% ipython --no-banner

In [1]: import numpy as np

In [2]: np.set_printoptions(precision=3, suppress=True, linewidth=160)

In [3]: arr = np.arange(99).reshape(9, 11) + -1

In [4]: arr
Out[4]: 
array([[-1,  0,  1,  2,  3,  4,  5,  6,  7,  8,  9],
       [10, 11, 12, 13, 14, 15, 16, 17, 18, 19, 20],
       [21, 22, 23, 24, 25, 26, 27, 28, 29, 30, 31],
       [32, 33, 34, 35, 36, 37, 38, 39, 40, 41, 42],
       [43, 44, 45, 46, 47, 48, 49, 50, 51, 52, 53],
       [54, 55, 56, 57, 58, 59, 60, 61, 62, 63, 64],
       [65, 66, 67, 68, 69, 70, 71, 72, 73, 74, 75],
       [76, 77, 78, 79, 80, 81, 82, 83, 84, 85, 86],
       [87, 88, 89, 90, 91, 92, 93, 94, 95, 96, 97]])

In [5]: U, sv, VT = np.linalg.svd(arr)

In [6]: np.argmax(sv[:-1] / (sv[1:] + 1e-6)) + 1
Out[6]: np.int64(2)

In [7]: out = U[:, :2] @ np.diag(sv[:2]) @ VT[:2]

In [8]: np.linalg.matrix_rank(arr, rtol=0.05)
Out[8]: np.int64(1)

In [9]: out = arr[0, 0] * arr[1:] - np.outer(arr[1:, 0], arr[0])

In [10]: out
Out[10]: 
array([[   0,  -11,  -22,  -33,  -44,  -55,  -66,  -77,  -88,  -99, -110],
       [   0,  -22,  -44,  -66,  -88, -110, -132, -154, -176, -198, -220],
       [   0,  -33,  -66,  -99, -132, -165, -198, -231, -264, -297, -330],
       [   0,  -44,  -88, -132, -176, -220, -264, -308, -352, -396, -440],
       [   0,  -55, -110, -165, -220, -275, -330, -385, -440, -495, -550],
       [   0,  -66, -132, -198, -264, -330, -396, -462, -528, -594, -660],
       [   0,  -77, -154, -231, -308, -385, -462, -539, -616, -693, -770],
       [   0,  -88, -176, -264, -352, -440, -528, -616, -704, -792, -880]])

In [11]: np.linalg.matrix_rank(out), np.linalg.matrix_rank(arr)
Out[11]: (np.int64(1), np.int64(2))
